In [1]: import numpy as np

In [2]: import numpy.linalg as la

In [3]: np.set_printoptions(suppress=True, linewidth=100)

In [4]: X = np.loadtxt("arr.csv", delimiter=",")

In [5]: print(X)
[[-10.911  29.638   4.785 -10.432  -0.57  -12.095  28.161  -2.607  11.347   1.393]
 [-10.552  26.922   5.247 -10.029   0.424 -11.224  27.728  -1.841  12.415   2.273]
 [-10.34   30.589   6.007 -10.      0.9   -11.731  28.027  -0.936  11.084   0.759]
 [ -8.08   29.457   4.898  -8.846   0.411 -12.199  28.05   -2.15    9.336   0.24 ]
 [ -9.924  29.355   4.781  -8.813   1.388 -10.464  28.818  -2.284   9.404   1.761]
 [ 18.178  13.686  13.252 -16.403  -6.477 -14.612  -8.774   4.181 -20.46    3.063]
 [-10.075  28.66    4.726  -9.91    0.588 -13.304  27.879  -1.241  11.794   1.165]
 [ 18.242  15.897  14.301 -15.391  -7.037 -14.581  -8.376   3.479 -22.242   4.13 ]
 [-10.387  29.77    4.129 -10.714  -0.387 -11.012  27.204  -1.988  10.704  -0.277]
 [ 18.111  14.339  13.748 -17.558  -6.931 -15.65   -6.671   3.97  -23.087   1.678]
 [-10.338  28.316   5.032  -9.9    -1.446 -11.335  28.347  -2.447  11.297   2.162]
 [ 19.427  13.232  14.634 -16.955  -3.609 -14.565  -7.13    3.199 -20.839   4.096]
 [ 17.928  13.893  15.509 -17.118  -6.404 -15.082  -8.046   1.732 -19.241   2.881]
 [ -8.325  30.667   3.26   -9.656  -0.352 -13.419  27.289  -0.692  10.756   1.261]
 [ 21.035  14.24   15.431 -17.615  -6.047 -15.186  -8.725   2.853 -22.184   4.982]
 [ 20.389  15.059  14.599 -16.451  -5.939 -12.627  -8.53    4.606 -22.579   0.816]
 [ 18.342  12.88   13.454 -18.564  -6.342 -13.786  -7.988   3.518 -20.682   2.054]
 [-10.919  29.154   4.103  -9.5     0.883 -11.051  26.74   -0.787  12.246  -0.758]
 [-11.23   27.869   5.051 -11.173   0.408 -12.63   27.172  -1.869  10.1     1.386]
 [ 19.194  14.037  13.072 -17.011  -6.228 -13.811  -7.77    4.466 -22.958   2.37 ]
 [-10.276  28.101   3.879  -9.769   0.095 -11.854  28.188  -1.173  11.364   1.306]
 [ 19.033  14.441  14.488 -16.629  -5.794 -13.096  -6.723   4.417 -20.976   4.809]
 [ 20.468  14.289  16.109 -16.899  -4.642 -13.502  -8.087   3.458 -21.25    1.808]
 [ 18.656  16.134  14.792 -15.936  -5.152 -16.633  -5.94    3.469 -21.643   3.94 ]]

In [6]: cov = np.cov(X, rowvar=False)

In [7]: print(np.round(np.median(X, axis=0), 3))
[  4.924  21.528   9.54  -13.282  -2.528 -13.2    10.4     0.52   -4.952   1.784]

In [8]: print(np.round(la.eigvalsh(cov)[::-1], 3))
[941.824   1.833   1.666   1.223   0.792   0.66    0.646   0.358   0.266   0.173]

In [9]: Xc = X - X.mean(axis=0)

In [10]: U, sigma, VT = la.svd(Xc, full_matrices=False)

In [11]: print(np.abs(VT[0]).argmax())
6

In [12]: print((np.sign(U[:, 0]) == np.sign(U[0, 0])).astype(int))
[1 1 1 1 1 0 1 0 1 0 1 0 0 1 0 0 0 1 1 0 1 0 0 0]

In [13]: print(la.matrix_rank(Xc))
10

In [14]: print(round(X[2] @ X[9], 3))
241.558

In [15]: print(round(la.norm(X, 2), 3))
162.251

In [16]: print(np.round(la.norm(X, axis=0), 3))
[ 74.966 112.311  52.738  67.866  20.812  64.878 100.021  14.216  83.827  12.422]

In [17]: print(round(la.norm(X) ** 2 / la.norm(X, 2) ** 2, 3))
1.81

In [18]: K = np.load("layer4.npy")

In [19]: print(K)
[[ 6  2  5  9  3  3  9  4  9  5]
 [ 6  8 10 10 12  3 17 10 17 10]
 [15  8 19 15 15  8 17 14 23 15]
 [20 16 27 23 15 14 23 17 31 24]
 [20 16 30 30 20 21 27 21 40 32]
 [29 23 38 36 26 25 27 30 42 41]
 [34 28 43 39 28 32 36 36 50 46]
 [37 37 51 44 33 39 37 42 54 49]
 [46 45 52 45 41 42 40 49 54 52]
 [47 53 56 46 48 50 46 57 58 57]
 [53 59 56 46 50 52 46 57 62 66]
 [60 61 58 48 52 57 49 57 70 72]
 [61 65 59 54 60 64 55 57 72 79]]

In [20]: ang = np.radians(72)

In [21]: r_ = np.eye(10)

In [22]: r_[1, 1] = r_[9, 9] = np.cos(ang)

In [23]: r_[1, 9], r_[9, 1] = -np.sin(ang), np.sin(ang)

In [24]: print(r_.round(3))
[[ 1.     0.     0.     0.     0.     0.     0.     0.     0.     0.   ]
 [ 0.     0.309  0.     0.     0.     0.     0.     0.     0.    -0.951]
 [ 0.     0.     1.     0.     0.     0.     0.     0.     0.     0.   ]
 [ 0.     0.     0.     1.     0.     0.     0.     0.     0.     0.   ]
 [ 0.     0.     0.     0.     1.     0.     0.     0.     0.     0.   ]
 [ 0.     0.     0.     0.     0.     1.     0.     0.     0.     0.   ]
 [ 0.     0.     0.     0.     0.     0.     1.     0.     0.     0.   ]
 [ 0.     0.     0.     0.     0.     0.     0.     1.     0.     0.   ]
 [ 0.     0.     0.     0.     0.     0.     0.     0.     1.     0.   ]
 [ 0.     0.951  0.     0.     0.     0.     0.     0.     0.     0.309]]

In [25]: out = K @ r_.T

In [26]: print(np.round(np.abs(out - K).max(axis=0), 3))
[  0.    120.047   0.      0.      0.      0.      0.      0.      0.     11.02 ]

In [27]: print(round(float(la.det(r_)), 3), round(float(np.trace(r_)), 3))
1.0 8.618

In [28]: print(np.allclose(K @ K.T, out @ out.T))
True

In [29]: A = np.loadtxt("out10.csv", delimiter=",")

In [30]: print(A)
[[-1.  0. -1.  0. -1.  0.]
 [ 1. -2.  1. -2.  1. -2.]
 [-3. -3. -3. -3. -3. -3.]
 [-1.  0. -1.  0. -1.  0.]
 [ 1. -2.  1. -2.  1. -2.]
 [-3. -3. -3. -3. -3. -3.]]

In [31]: # rank 2

In [32]: print(np.round(np.abs(la.eigvals(A)).max(), 3))
8.0

In [33]: assert A == A.T
---------------------------------------------------------------------------
ValueError                                Traceback (most recent call last)
Cell In[33], line 1
----> 1 assert A == A.T

ValueError: The truth value of an array with more than one element is ambiguous. Use a.any() or a.all()

In [34]: print(np.allclose(A, A.T))
False

In [35]: la.determinant(A)
---------------------------------------------------------------------------
AttributeError                            Traceback (most recent call last)
Cell In[35], line 1
----> 1 la.determinant(A)

AttributeError: module 'numpy.linalg' has no attribute 'determinant'

In [36]: print((A + A.T) / 2)
[[-1.   0.5 -2.  -0.5  0.  -1.5]
 [ 0.5 -2.  -1.  -1.  -0.5 -2.5]
 [-2.  -1.  -3.  -2.  -1.  -3. ]
 [-0.5 -1.  -2.   0.  -1.5 -1.5]
 [ 0.  -0.5 -1.  -1.5  1.  -2.5]
 [-1.5 -2.5 -3.  -1.5 -2.5 -3. ]]

In [37]: print(np.trace(A))
-8.0

In [38]: mat = np.load("run1.npy")

In [39]: print(mat)
[[ 3  3  3  3]
 [-1  0 -1  0]
 [ 3  3  3  3]
 [-1  0 -1  0]]

In [40]: # row 2 repeats row 0

In [41]: cov = mat.T @ mat

In [42]: print(np.round(la.svd(mat, compute_uv=False) ** 2, 3) + 0)
[74.056  1.944  0.     0.   ]

In [43]: print(np.allclose(cov, cov.T))
True

In [44]: print((mat @ mat.T).shape)
(4, 4)

In [45]: U, sigma, VT = la.svd(mat)

In [46]: vecs = VT[:(sigma > 1e-8).sum()]

In [47]: rng = np.random.default_rng(25185)

In [48]: x = mat[3] + 5 * mat[0] + rng.integers(2) * np.eye(4)[0]

In [49]: print(x)
[15. 15. 14. 15.]

In [50]: print(la.matrix_rank(np.vstack([mat, x])))
3

In [51]: print(np.round(vecs.T @ vecs, 3) + 0)
[[0.5 0.  0.5 0. ]
 [0.  0.5 0.  0.5]
 [0.5 0.  0.5 0. ]
 [0.  0.5 0.  0.5]]

In [52]: hat = np.triu(np.array([[4, -4, -4, 4], [-5, -2, -5, -4], [0, -5, 1, -1], [-2, 4, 2, 3]]), 1) + np.eye(4)

In [53]: out = hat @ mat @ la.inv(hat)

In [54]: print(out)
[[  -9.  -45. -270. -423.]
 [ -12.  -63. -375. -594.]
 [   4.   19.  115.  178.]
 [  -1.   -4.  -25.  -37.]]

In [55]: print(np.round(la.det(out), 3))
-0.0

In [56]: print(np.round(np.poly(out), 3) + 0)
[ 1. -6. 12.  0.  0.]

In [57]: print(hat @ mat - mat @ hat)
[[-12.   0.  15.  -9.]
 [-11. -19. -15. -12.]
 [  1.  12.  28.   3.]
 [  0.  -4.  -4.   3.]]

In [58]: print(la.matrix_rank(out))
2

In [59]: print(np.trace(out), np.trace(mat))
6.0 6

In [60]: z = rng.permutation(4)

In [61]: print(z)
[2 3 1 0]

In [62]: out = mat[z][:, z]

In [63]: print(np.round(la.det(out), 3), round(float(la.det(mat[z])), 3))
0.0 0.0

In [64]: print(np.round(np.sort(np.abs(la.eigvals(out))), 3) + 0)
[0.    0.    3.464 3.464]

In [65]: print(np.diag(out))
[3 0 0 3]

In [66]: M = np.loadtxt("mat.csv", delimiter=",")

In [67]: print(M)
[[-1.1 -1.   0.7  0.2  0.9  0.6 -0.1 -1.3]
 [-0.9  0.  -0.9 -0.2 -0.3  0.7 -0.1 -1.7]
 [ 1.3  0.6 -0.2  0.5 -0.2 -1.  -0.7 -2. ]
 [-0.4 -2.  -0.6  0.3 -0.4  1.   0.1  0.2]
 [-0.2 -0.2  0.3  0.6 -1.6 -0.8  0.4  1.5]
 [ 0.4 -1.   0.9 -0.1  0.7  0.8 -0.1 -0.3]
 [ 0.2 -0.6 -2.1 -0.5 -0.6 -0.5  1.8 -1.3]
 [ 1.1 -2.2 -0.3  0.6  0.1  0.5 -0.2  0.5]
 [ 0.8  0.4 -1.6  0.1  1.8 -0.7 -0.4 -0.1]
 [-0.9 -0.2 -0.6 -0.1 -0.5  0.6  1.2  0.7]
 [ 0.5  0.2  0.2 -0.5  0.5 -1.7  0.4 -1.5]
 [ 1.2 -0.7  1.4 -0.4  0.   0.3  0.  -1.6]
 [ 0.1 -1.   0.8  0.1 -1.5 -0.1  0.1 -1.1]
 [-1.6 -1.2 -0.3  1.1 -0.8  0.1 -0.8  0.2]]

In [68]: out = M + rng.integers(-2, 3, (14, 7)) @ rng.integers(-2, 3, (7, 8))

In [69]: print(out.round(3))
[[  3.9   0.    5.7  -7.8  -5.1   4.6   1.9   0.7]
 [ -5.9  -5.    1.1  -9.2   0.7  -6.3   1.9  -1.7]
 [  9.3   9.6  -3.2  -4.5  -3.2   5.    4.3  -3. ]
 [  1.6   4.   11.4  -3.7  -8.4  11.   -1.9   2.2]
 [  1.8   0.8  -3.7  -7.4   2.4  -2.8 -11.6   5.5]
 [ -1.6  10.    1.9   4.9   3.7   5.8   5.9   3.7]
 [ -3.8   0.4  -6.1  -1.5   0.4  -6.5   8.8 -11.3]
 [  1.1  -9.2  -8.3   7.6   1.1  -5.5  -1.2  -9.5]
 [  1.8   7.4  -2.6   2.1   0.8   2.3   3.6  -4.1]
 [ -4.9  -4.2  12.4   1.9  -8.5   3.6  -1.8  -3.3]
 [  1.5   5.2   1.2   1.5   4.5   2.3   0.4  10.5]
 [  6.2   4.3  -3.6  -4.4   5.    0.3   3.    9.4]
 [  8.1   5.    0.8  -3.9  -5.5   4.9   1.1  -0.1]
 [ -5.6  10.8  -0.3  -3.9   8.2   1.1  -0.8  13.2]]

In [70]: print(la.matrix_rank(out - M, tol=1e-8))
7

In [71]: print(np.round(la.svd(out - M, compute_uv=False), 3) + 0)
[36.521 29.044 22.87  19.427 16.021 10.892  1.696  0.   ]

In [72]: print(np.round(out - M, 3))
[[  5.   1.   5.  -8.  -6.   4.   2.   2.]
 [ -5.  -5.   2.  -9.   1.  -7.   2.   0.]
 [  8.   9.  -3.  -5.  -3.   6.   5.  -1.]
 [  2.   6.  12.  -4.  -8.  10.  -2.   2.]
 [  2.   1.  -4.  -8.   4.  -2. -12.   4.]
 [ -2.  11.   1.   5.   3.   5.   6.   4.]
 [ -4.   1.  -4.  -1.   1.  -6.   7. -10.]
 [  0.  -7.  -8.   7.   1.  -6.  -1. -10.]
 [  1.   7.  -1.   2.  -1.   3.   4.  -4.]
 [ -4.  -4.  13.   2.  -8.   3.  -3.  -4.]
 [  1.   5.   1.   2.   4.   4.   0.  12.]
 [  5.   5.  -5.  -4.   5.   0.   3.  11.]
 [  8.   6.   0.  -4.  -4.   5.   1.   1.]
 [ -4.  12.   0.  -5.   9.   1.   0.  13.]]

In [73]: x = np.array([-2, 3, 0, -3, -2, -2, 0, 0])

In [74]: target = M @ x

In [75]: print(np.round(la.pinv(M) @ M, 3) + 0)
[[1. 0. 0. 0. 0. 0. 0. 0.]
 [0. 1. 0. 0. 0. 0. 0. 0.]
 [0. 0. 1. 0. 0. 0. 0. 0.]
 [0. 0. 0. 1. 0. 0. 0. 0.]
 [0. 0. 0. 0. 1. 0. 0. 0.]
 [0. 0. 0. 0. 0. 1. 0. 0.]
 [0. 0. 0. 0. 0. 0. 1. 0.]
 [0. 0. 0. 0. 0. 0. 0. 1.]]

In [76]: print(np.round(la.solve(M.T @ M, M.T @ target), 3) + 0)
[-2.  3.  0. -3. -2. -2.  0.  0.]

In [77]: target = target + 0.1 * rng.normal(size=14)

In [78]: print(target.round(3))
[ -4.293   1.601  -0.008  -7.215   2.804  -6.352   1.443 -11.713  -2.856   1.426   3.429  -4.047
  -0.353  -2.193]

In [79]: b, *_ = la.lstsq(M, target)

In [80]: print([round(float(la.norm(la.solve(M.T @ M + lam * np.eye(8), M.T @ target))), 2) for lam in (0, 1, 10, 100)])
[5.38, 4.46, 2.68, 0.57]

In [81]: z = rng.permutation(8)

In [82]: out = M[:, z] * rng.choice([-1, 1], 8)

In [83]: print(out)
[[ 0.1  1.   1.1  1.3  0.2  0.6 -0.7  0.9]
 [ 0.1 -0.   0.9  1.7 -0.2  0.7  0.9 -0.3]
 [ 0.7 -0.6 -1.3  2.   0.5 -1.   0.2 -0.2]
 [-0.1  2.   0.4 -0.2  0.3  1.   0.6 -0.4]
 [-0.4  0.2  0.2 -1.5  0.6 -0.8 -0.3 -1.6]
 [ 0.1  1.  -0.4  0.3 -0.1  0.8 -0.9  0.7]
 [-1.8  0.6 -0.2  1.3 -0.5 -0.5  2.1 -0.6]
 [ 0.2  2.2 -1.1 -0.5  0.6  0.5  0.3  0.1]
 [ 0.4 -0.4 -0.8  0.1  0.1 -0.7  1.6  1.8]
 [-1.2  0.2  0.9 -0.7 -0.1  0.6  0.6 -0.5]
 [-0.4 -0.2 -0.5  1.5 -0.5 -1.7 -0.2  0.5]
 [-0.   0.7 -1.2  1.6 -0.4  0.3 -1.4  0. ]
 [-0.1  1.  -0.1  1.1  0.1 -0.1 -0.8 -1.5]
 [ 0.8  1.2  1.6 -0.2  1.1  0.1  0.3 -0.8]]

In [84]: U, _, VT = la.svd(M.T @ out)

In [85]: print(z)
[6 1 0 7 3 5 2 4]

In [86]: print(np.round(U @ VT, 3) + 0)
[[ 0.  0. -1.  0.  0.  0.  0.  0.]
 [ 0. -1.  0.  0.  0.  0.  0.  0.]
 [ 0.  0.  0.  0.  0.  0. -1.  0.]
 [ 0.  0.  0.  0.  1.  0.  0.  0.]
 [ 0.  0.  0.  0.  0.  0.  0.  1.]
 [ 0.  0.  0.  0.  0.  1.  0.  0.]
 [-1.  0.  0.  0.  0.  0.  0.  0.]
 [ 0.  0.  0. -1.  0.  0.  0.  0.]]

In [87]: np.zeros(14, 8)
---------------------------------------------------------------------------
TypeError                                 Traceback (most recent call last)
Cell In[87], line 1
----> 1 np.zeros(14, 8)

TypeError: Cannot interpret '8' as a data type

In [88]: print(np.round(la.norm(out), 3))
9.331

In [89]: print(np.round(out.sum(axis=1), 3))
[ 4.5  3.8  0.3  3.6 -3.6  1.5  0.4  2.3  2.1 -0.2 -1.5 -0.4 -0.4  4.1]

In [90]: print(np.count_nonzero(out))
109

In [91]: print(np.round(la.svd(out, compute_uv=False), 3))
[4.903 4.324 3.834 3.335 3.027 2.488 1.684 0.568]

In [92]: print(la.matrix_rank(out))
8

In [93]: feats = np.load("x.npy")

In [94]: print(feats)
[[1 2 1 2 1 2]
 [2 3 2 3 2 3]
 [4 2 4 2 4 2]
 [1 2 1 2 1 2]
 [2 3 2 3 2 3]
 [4 2 4 2 4 2]]

In [95]: # rows 0 and 3 are equal

In [96]: U, sigma, VT = la.svd(feats)

In [97]: print(sigma.round(3) + 0)
[14.517  4.154  0.     0.     0.     0.   ]

In [98]: print(np.argmax(sigma[:-1] / (sigma[1:] + 1e-6)) + 1)
2

In [99]: out = U[:, :2] @ np.diag(sigma[:2]) @ VT[:2]

In [100]: print(la.matrix_rank(feats, rtol=0.05))
2

In [101]: print(la.matrix_rank(out))
2

In [102]: print(round(la.norm(feats - out) / la.norm(feats), 3))
0.0

In [103]: print(out.round(3))
[[1. 2. 1. 2. 1. 2.]
 [2. 3. 2. 3. 2. 3.]
 [4. 2. 4. 2. 4. 2.]
 [1. 2. 1. 2. 1. 2.]
 [2. 3. 2. 3. 2. 3.]
 [4. 2. 4. 2. 4. 2.]]
